$ python -q
>>> import numpy as np
>>> import numpy.linalg as la
>>> np.set_printoptions(precision=2, suppress=True, linewidth=140)
>>> arr = np.loadtxt("a.csv", delimiter=",")
>>> print(arr)
[[12. 12.  6.  8.]
 [12. 12.  6.  8.]
 [ 6.  6.  5.  3.]
 [ 8.  8.  3.  6.]]
>>> # rows 0 and 1 are equal
>>> B = arr / np.sqrt((arr ** 2).mean(axis=1, keepdims=True))
>>> print(B[0])
[1.22 1.22 0.61 0.81]
>>> print(la.matrix_rank(arr - arr.mean(axis=1, keepdims=True)))
2
>>> print(arr - arr.mean(axis=1, keepdims=True))
[[ 2.5   2.5  -3.5  -1.5 ]
 [ 2.5   2.5  -3.5  -1.5 ]
 [ 1.    1.    0.   -2.  ]
 [ 1.75  1.75 -3.25 -0.25]]
>>> print(la.matrix_rank(B) == la.matrix_rank(arr))
True
>>> P = np.triu(np.array([[3, 1, 0, 0], [2, 0, 2, 1], [2, 2, 0, 0], [0, 1, 0, 2]]), 1) + np.eye(4)
>>> B = P @ arr @ la.inv(P)
>>> print(np.poly(B))
[  1. -35.  85.  -8.   0.]
>>> print(np.trace(B), np.trace(arr))
35.0 35.0
>>> print(la.matrix_rank(B))
3
>>> print(np.round(la.det(B), 2))
0.0
>>> print(P @ arr - arr @ P)
[[ 12.   0. -18.  -4.]
 [ 20.   8. -11.   0.]
 [  0.  -6. -12.  -6.]
 [  0.  -8. -16.  -8.]]
>>> rk = la.matrix_rank(arr)
>>> print(rk)
3
>>> ns = la.svd(arr)[2][rk:].T
>>> print(np.round(ns[:, 0] / ns[np.abs(ns[:, 0]).round(6).argmax(), 0], 2) + 0)
[ 1. -1.  0.  0.]
>>> print([int(la.matrix_rank(arr[:i])) for i in range(1, len(arr) + 1)])
[1, 1, 2, 3]
>>> print([int(la.matrix_rank(np.delete(arr, i, axis=0))) for i in range(4)])
[3, 3, 2, 2]
>>> print(np.allclose(arr @ ns, 0))
True
>>> print(la.matrix_rank(arr.T @ arr), la.matrix_rank(arr @ arr.T))
3 3
>>> print(np.round(ns @ ns.T, 2) + 0)
[[ 0.5 -0.5  0.   0. ]
 [-0.5  0.5  0.   0. ]
 [ 0.   0.   0.   0. ]
 [ 0.   0.   0.   0. ]]
>>> print(np.round(arr @ ns, 2) + 0)
[[0.]
 [0.]
 [0.]
 [0.]]
>>> print(arr @ la.pinv(arr) @ arr)
[[12. 12.  6.  8.]
 [12. 12.  6.  8.]
 [ 6.  6.  5.  3.]
 [ 8.  8.  3.  6.]]
>>> print(np.unique(arr.round(6), axis=0).shape)
(3, 4)
>>> try:
...     la.inv(arr)
... except la.LinAlgError as e:
...     print("failed:", e)
... 
failed: Singular matrix
>>> print(np.round(np.trace(la.pinv(arr) @ arr), 2))
3.0
>>> print(np.abs(np.diag(la.qr(arr)[1])) > 1e-9)
[ True False  True  True]
>>> print(la.lstsq(arr[:-1].T, arr[-1])[2])
2
>>> print(np.allclose(arr[:-1].T @ la.lstsq(arr[:-1].T, arr[-1])[0], arr[-1]))
False
